$ python -q
>>> import numpy as np
>>> np.set_printoptions(precision=3, suppress=True, linewidth=160)
>>> arr = np.loadtxt("test3.csv", delimiter=",")
>>> arr
array([[-2.,  1., -1., -1., -1., -2.,  0.,  0., -2., -1.,  0.,  0.,  2.,  1., -1.],
       [ 1.,  2.,  2.,  1.,  2., -2.,  2., -1., -2., -1., -1.,  2., -1., -1.,  1.],
       [ 1.,  2.,  1.,  0.,  0.,  2., -2.,  2., -1., -2.,  1.,  2., -2., -2.,  2.],
       [-2.,  1.,  0.,  2.,  1., -2., -2., -2.,  0.,  2.,  1., -1.,  0., -1., -2.],
       [ 1., -1.,  0.,  0.,  1., -1., -2.,  1., -2., -2.,  0., -2.,  2.,  1., -2.],
       [ 2., -2.,  0., -1., -2.,  2., -2., -2., -2., -1.,  1.,  2., -1.,  0.,  0.],
       [-2.,  2.,  1., -1., -2., -2.,  1., -2.,  0.,  0., -2., -1.,  2.,  2.,  2.],
       [-1., -1., -2.,  1.,  1., -1.,  0.,  1., -2., -2., -1.,  1.,  2.,  2., -1.],
       [-1., -1.,  2., -2.,  2.,  1., -2.,  2.,  2., -1.,  0.,  0.,  1.,  1., -2.],
       [-1.,  0., -2.,  0., -2., -1., -1.,  1.,  2., -2.,  1.,  0.,  1.,  2., -2.],
       [-1.,  0.,  1.,  0.,  0., -2.,  1., -2.,  1.,  2.,  1.,  2., -2.,  0.,  0.],
       [-2., -1., -2.,  2.,  1.,  1.,  1., -2., -2., -2., -2.,  2.,  1., -2.,  2.],
       [-2., -2., -2.,  0.,  2., -1.,  1., -1., -1., -2.,  0.,  2.,  0., -2., -1.],
       [ 0., -2.,  1., -2., -2.,  0.,  1.,  0.,  2.,  1., -2., -1.,  2.,  1.,  1.],
       [ 0.,  5.,  3.,  1.,  3., -6.,  4., -2., -6., -3., -2.,  4.,  0., -1.,  1.]])
>>> round(float(np.abs(np.linalg.eigvals(arr)).max()), 3)
7.356
>>> round(float(np.linalg.det(arr)), 3)
0.0
>>> arr.inv()
Traceback (most recent call last):
  File "<python-input-6>", line 1, in <module>
    arr.inv()
    ^^^^^^^
AttributeError: 'numpy.ndarray' object has no attribute 'inv'
>>> np.linalg.determinant(arr)
Traceback (most recent call last):
  File "<python-input-7>", line 1, in <module>
    np.linalg.determinant(arr)
    ^^^^^^^^^^^^^^^^^^^^^
AttributeError: module 'numpy.linalg' has no attribute 'determinant'
>>> rk = np.linalg.matrix_rank(arr)
>>> rk
np.int64(14)
>>> ns = np.linalg.svd(arr)[2][rk:].T
>>> np.round(arr @ ns, 3) + 0
array([[0.],
       [0.],
       [0.],
       [0.],
       [0.],
       [0.],
       [0.],
       [0.],
       [0.],
       [0.],
       [0.],
       [0.],
       [0.],
       [0.],
       [0.]])
>>> [int(np.linalg.matrix_rank(np.delete(arr, i, axis=0))) for i in range(15)]
[14, 14, 13, 13, 13, 13, 13, 13, 13, 13, 13, 13, 13, 13, 14]
>>> [int(np.linalg.matrix_rank(arr[:, :j + 1])) for j in range(15)]
[1, 2, 3, 4, 5, 6, 7, 8, 9, 10, 11, 12, 13, 14, 14]
>>> np.allclose(arr @ ns, 0)
True
>>> A = np.array([[1, -1, -1, 1, 1, -1, -1, 1],
...     [1, -1, -1, 1, -1, 1, 1, -1],
...     [1, 1, -1, -1, 1, 1, -1, -1],
...     [1, -1, 1, -1, 1, -1, 1, -1],
...     [1, 1, -1, -1, -1, -1, 1, 1],
...     [1, -1, 1, -1, -1, 1, -1, 1],
...     [1, 1, 1, 1, -1, -1, -1, -1],
...     [1, 1, 1, 1, 1, 1, 1, 1]])
>>> np.linalg.matrix_power(A, 3)
array([[  8,  16,   0,   8,   0,  -8,   8,   0],
       [ -8,   8,  -8,  -8,  16,   0,   0,   0],
       [ -8,   0,  16,   8,   8,   0,   0,   8],
       [ -8,  -8,  -8,   8,   0,   0,  16,   0],
       [  8,  -8,   8,  -8,   8,  -8,   8,  -8],
       [  8,   0,   0,  -8,   0,   8,   8,  16],
       [ -8,   0,   0,  -8,  -8, -16,   0,   8],
       [  8,  -8,  -8,   8,   8,  -8,  -8,   8]])
>>> A.inv()
Traceback (most recent call last):
  File "<python-input-17>", line 1, in <module>
    A.inv()
    ^^^^^
AttributeError: 'numpy.ndarray' object has no attribute 'inv'
